% ipython --no-banner

In [1]: import numpy as np

In [2]: np.set_printoptions(precision=3, suppress=True, linewidth=100)

In [3]: def rnd(a):
   ...:     return np.round(a, 3) + 0
   ...: 

In [4]: mat = np.load("mat.npy")

In [5]: mat
Out[5]: 
array([[ 2.1, -1. ,  3. ],
       [ 0. , -0.9,  2. ],
       [ 2. , -1. ,  3.1]])

In [6]: rnd(np.linalg.det(mat.T))
Out[6]: np.float64(-0.259)

In [7]: rnd(np.einsum("ij,ji->", mat, mat))
Out[7]: np.float64(22.83)

In [8]: rng = np.random.default_rng(180)

In [9]: X = np.array([[7, 6], [1, 5]]) * (rng.random((2, 2)) < 0.3)

In [10]: X
Out[10]: 
array([[0, 0],
       [0, 5]])

In [11]: # splits into 2 blocks

In [12]: rnd(np.linalg.eigvals(X))
Out[12]: array([0., 5.])

In [13]: np.kron(np.eye(2, dtype=int), X)
Out[13]: 
array([[0, 0, 0, 0],
       [0, 5, 0, 0],
       [0, 0, 0, 0],
       [0, 0, 0, 5]])

In [14]: np.einsum("ii->", X)
Out[14]: np.int64(5)

In [15]: rnd(np.linalg.eigvals(X).sum().real)
Out[15]: np.float64(5.0)

In [16]: arr = np.load("m.npy")

In [17]: arr
Out[17]: 
array([[0, 0, 0, 0],
       [0, 0, 2, 0],
       [0, 0, 0, 0],
       [0, 2, 0, 0]])

In [18]: np.linalg.matrix_rank(arr, rtol=0.1)
Out[18]: np.int64(2)

In [19]: np.argsort(-np.linalg.norm(arr, axis=0).round(6), kind="stable")[:3]
Out[19]: array([1, 2, 0])

In [20]: np.linalg.cond(arr) > 100
Out[20]: np.True_

In [21]: np.linalg.matrix_power(arr, 3)
Out[21]: 
array([[0, 0, 0, 0],
       [0, 0, 0, 0],
       [0, 0, 0, 0],
       [0, 0, 0, 0]])

In [22]: np.allclose(arr, arr.T)
Out[22]: False

In [23]: arr.inv()
---------------------------------------------------------------------------
AttributeError                            Traceback (most recent call last)
Cell In[23], line 1
----> 1 arr.inv()

AttributeError: 'numpy.ndarray' object has no attribute 'inv'

In [24]: arr @ arr
Out[24]: 
array([[0, 0, 0, 0],
       [0, 0, 0, 0],
       [0, 0, 0, 0],
       [0, 0, 4, 0]])

In [25]: F = np.array([[-1.0, -0.7, -0.1],
    ...:     [-0.5, -1.4, 0.6],
    ...:     [-1.4, -0.1, 0.2],
    ...:     [1.0, 0.3, -1.1]])

In [26]: F[0] = F[2] + 0.05 * rng.normal(size=3)

In [27]: rnd(F)
Out[27]: 
array([[-1.435, -0.123,  0.224],
       [-0.5  , -1.4  ,  0.6  ],
       [-1.4  , -0.1  ,  0.2  ],
       [ 1.   ,  0.3  , -1.1  ]])

In [28]: vec = np.array([-5, -1, 8])

In [29]: rhs = F @ vec

In [30]: rnd(np.linalg.pinv(F) @ F)
Out[30]: 
array([[1., 0., 0.],
       [0., 1., 0.],
       [0., 0., 1.]])

In [31]: rnd(np.linalg.solve(F.T @ F, F.T @ rhs))
Out[31]: array([-5., -1.,  8.])

In [32]: rnd(rhs)
Out[32]: array([  9.088,   8.7  ,   8.7  , -14.1  ])

In [33]: rhs = rhs + 0.1 * rng.normal(size=4)

In [34]: rnd(rhs)
Out[34]: array([  9.296,   8.557,   8.757, -13.913])

In [35]: b, *_ = np.linalg.lstsq(F, rhs)

In [36]: [round(float(np.linalg.norm(np.linalg.solve(F.T @ F + lam * np.eye(3), F.T @ rhs))), 2) for lam in (0, 1, 10, 100)]
Out[36]: [9.32, 7.03, 3.18, 0.5]

In [37]: b.round()
Out[37]: array([-5., -1.,  8.])

In [38]: rnd(b)
Out[38]: array([-5.139, -0.972,  7.712])

In [39]: proj = F @ np.linalg.solve(F.T @ F, F.T)

In [40]: rnd(proj @ F[:, 2])
Out[40]: array([ 0.224,  0.6  ,  0.2  , -1.1  ])

In [41]: rnd(np.trace(proj))
Out[41]: np.float64(3.0)

In [42]: rnd(np.linalg.eigvalsh(proj))
Out[42]: array([0., 1., 1., 1.])
